$ ipython --no-banner

In [1]: import numpy as np

In [2]: from numpy import linalg as LA

In [3]: np.set_printoptions(suppress=True, linewidth=120)

In [4]: A = np.loadtxt("m.csv", delimiter=",")

In [5]: A
Out[5]: 
array([[-2.,  0.,  0.,  0.],
       [ 1.,  2.,  0.,  0.],
       [-2., -2.,  0.,  0.],
       [ 2.,  0.,  1., -1.]])

In [6]: ang = np.radians(36)

In [7]: R = np.eye(4)

In [8]: R[3, 3] = R[2, 2] = np.cos(ang)

In [9]: R[3, 2], R[2, 3] = -np.sin(ang), np.sin(ang)

In [10]: R.round(3)
Out[10]: 
array([[ 1.   ,  0.   ,  0.   ,  0.   ],
       [ 0.   ,  1.   ,  0.   ,  0.   ],
       [ 0.   ,  0.   ,  0.809,  0.588],
       [ 0.   ,  0.   , -0.588,  0.809]])

In [11]: other = A @ R.T

In [12]: np.allclose(A @ A.T, other @ other.T)
Out[12]: True

In [13]: other.round(3)
Out[13]: 
array([[-2.   ,  0.   ,  0.   ,  0.   ],
       [ 1.   ,  2.   ,  0.   ,  0.   ],
       [-2.   , -2.   ,  0.   ,  0.   ],
       [ 2.   ,  0.   ,  0.221, -1.397]])

In [14]: np.round(np.abs(other - A).max(axis=0), 3)
Out[14]: array([0.   , 0.   , 0.779, 0.397])

In [15]: np.round(LA.svd(A, compute_uv=False), 3) + 0, np.round(LA.svd(other, compute_uv=False), 3) + 0
Out[15]: (array([4.167, 2.183, 0.933, 0.   ]), array([4.167, 2.183, 0.933, 0.   ]))

In [16]: round(float(LA.det(R)), 3), np.round(np.trace(R), 3)
Out[16]: (1.0, np.float64(3.618))

In [17]: U, sv, Vh = LA.svd(A)

In [18]: sv.round(3) + 0
Out[18]: array([4.167, 2.183, 0.933, 0.   ])

In [19]: other = U[:, :3] @ np.diag(sv[:3]) @ Vh[:3]

In [20]: np.round(LA.norm(A - other, 2), 3), np.round(sv[3], 3)
Out[20]: (np.float64(0.0), np.float64(0.0))

In [21]: other.round(3) + 0
Out[21]: 
array([[-2.,  0.,  0.,  0.],
       [ 1.,  2.,  0.,  0.],
       [-2., -2.,  0.,  0.],
       [ 2.,  0.,  1., -1.]])
